% python3 -q
>>> import numpy as np
>>> np.set_printoptions(precision=2, suppress=True, linewidth=100)
>>> def rd(a):
...     return np.round(a, 2) + 0
... 
>>> A = np.load("out0.npy")
>>> A
array([[ 1.  ,  4.03,  0.  ,  3.  ,  8.99,  1.  ,  2.02,  1.98],
       [ 1.  ,  3.96, -0.01,  2.96,  8.97,  0.98,  2.01,  2.02],
       [ 1.01,  4.03, -0.02,  3.03,  8.99,  1.02,  2.01,  2.  ],
       [ 1.03,  3.98,  0.02,  2.98,  9.  ,  0.99,  2.01,  2.  ],
       [ 3.98,  7.99,  3.02,  5.99,  7.  ,  0.01,  0.02,  6.01],
       [ 3.97,  8.01,  3.04,  5.98,  6.99,  0.02,  0.  ,  5.99],
       [ 3.97,  8.01,  3.  ,  6.05,  7.01,  0.04, -0.03,  5.98],
       [ 4.  ,  8.03,  3.03,  6.03,  7.  ,  0.01, -0.02,  6.  ],
       [-0.03,  3.  ,  6.98,  9.  ,  1.01,  0.03,  7.98,  4.  ],
       [ 0.03,  2.99,  7.02,  9.01,  0.99, -0.02,  8.01,  3.97],
       [-0.03,  3.01,  7.01,  9.01,  0.99,  0.01,  8.04,  3.98],
       [-0.02,  3.03,  7.02,  8.97,  1.02, -0.01,  7.98,  3.98]])
>>> t3 = np.stack([A, 4 * A, A[::-1]])
>>> rd(np.linalg.norm(t3, axis=(1, 2)))
array([ 46.73, 186.94,  46.73])
>>> t3.shape
(3, 12, 8)
>>> rd(np.einsum("bij,cij->bc", t3, t3))
array([[ 2184.16,  8736.64,  1416.96],
       [ 8736.64, 34946.56,  5667.83],
       [ 1416.96,  5667.83,  2184.16]])
>>> (t3 @ A.T).shape
(3, 12, 12)
>>> X = np.load("mat.npy")
>>> X
array([[-0.5 ,  0.4 , -0.6 , -2.  ],
       [ 0.8 , -0.2 , -0.4 ,  3.2 ],
       [-0.2 , -0.2 ,  0.7 , -0.79],
       [ 0.7 ,  0.6 , -1.3 ,  2.73],
       [ 0.5 ,  1.  , -1.7 ,  1.98],
       [-1.6 ,  0.3 , -0.2 , -6.41],
       [-0.6 ,  0.1 ,  1.  , -2.39],
       [-1.5 ,  0.5 , -0.9 , -6.03],
       [-0.9 , -0.4 , -1.3 , -3.6 ],
       [-1.  , -0.9 , -1.  , -3.99],
       [-0.3 , -1.2 , -1.6 , -1.22],
       [ 1.2 ,  0.7 ,  0.6 ,  4.77],
       [ 0.  ,  1.4 ,  0.4 ,  0.01],
       [-1.6 , -2.  ,  0.8 , -6.39],
       [-0.7 , -1.  , -0.9 , -2.8 ],
       [-1.2 ,  0.2 ,  0.5 , -4.81],
       [-0.2 , -0.1 , -1.2 , -0.8 ],
       [-0.8 ,  1.5 ,  0.  , -3.19]])
>>> labels = X[:, 2] > np.median(X[:, 2])
>>> u = X[labels].mean(axis=0) - X[~labels].mean(axis=0)
>>> ((X - X.mean(axis=0)) @ u > 0).astype(int)
array([0, 0, 1, 0, 0, 1, 1, 0, 0, 0, 0, 1, 1, 1, 0, 1, 0, 1])
>>> rd(u)
array([-0.01,  0.32,  1.54, -0.03])
>>> rng = np.random.default_rng(793525)
>>> labels = rng.integers(0, 2, 12)
>>> m1 = np.triu((labels[:, None] == labels) & (rng.random((12, 12)) < 0.8), 1).astype(int)
>>> m1 += m1.T
>>> m1
array([[0, 0, 0, 1, 0, 0, 0, 0, 0, 0, 1, 0],
       [0, 0, 0, 1, 0, 1, 0, 0, 0, 0, 1, 1],
       [0, 0, 0, 0, 1, 0, 1, 1, 0, 0, 0, 0],
       [1, 1, 0, 0, 0, 1, 0, 0, 0, 1, 1, 1],
       [0, 0, 1, 0, 0, 0, 0, 1, 1, 0, 0, 0],
       [0, 1, 0, 1, 0, 0, 0, 0, 0, 0, 1, 1],
       [0, 0, 1, 0, 0, 0, 0, 1, 1, 0, 0, 0],
       [0, 0, 1, 0, 1, 0, 1, 0, 1, 0, 0, 0],
       [0, 0, 0, 0, 1, 0, 1, 1, 0, 0, 0, 0],
       [0, 0, 0, 1, 0, 0, 0, 0, 0, 0, 1, 1],
       [1, 1, 0, 1, 0, 1, 0, 0, 0, 1, 0, 1],
       [0, 1, 0, 1, 0, 1, 0, 0, 0, 1, 1, 0]])
>>> m1[2] @ m1[11]
np.int64(0)
>>> rd(np.linalg.norm(m1[2], 1)), rd(np.linalg.norm(m1[2], np.inf))
(np.float64(3.0), np.float64(1.0))
>>> print(rd(np.linalg.norm(m1, axis=0)))
[1.41 2.   1.73 2.45 1.73 2.   1.73 2.   1.73 1.73 2.45 2.24]
>>> rd(np.linalg.norm(m1, 1)), rd(np.linalg.norm(m1, np.inf))
(np.float64(6.0), np.float64(6.0))
>>> print(rd(np.linalg.norm(m1) ** 2 / np.linalg.norm(m1, 2) ** 2))
2.16
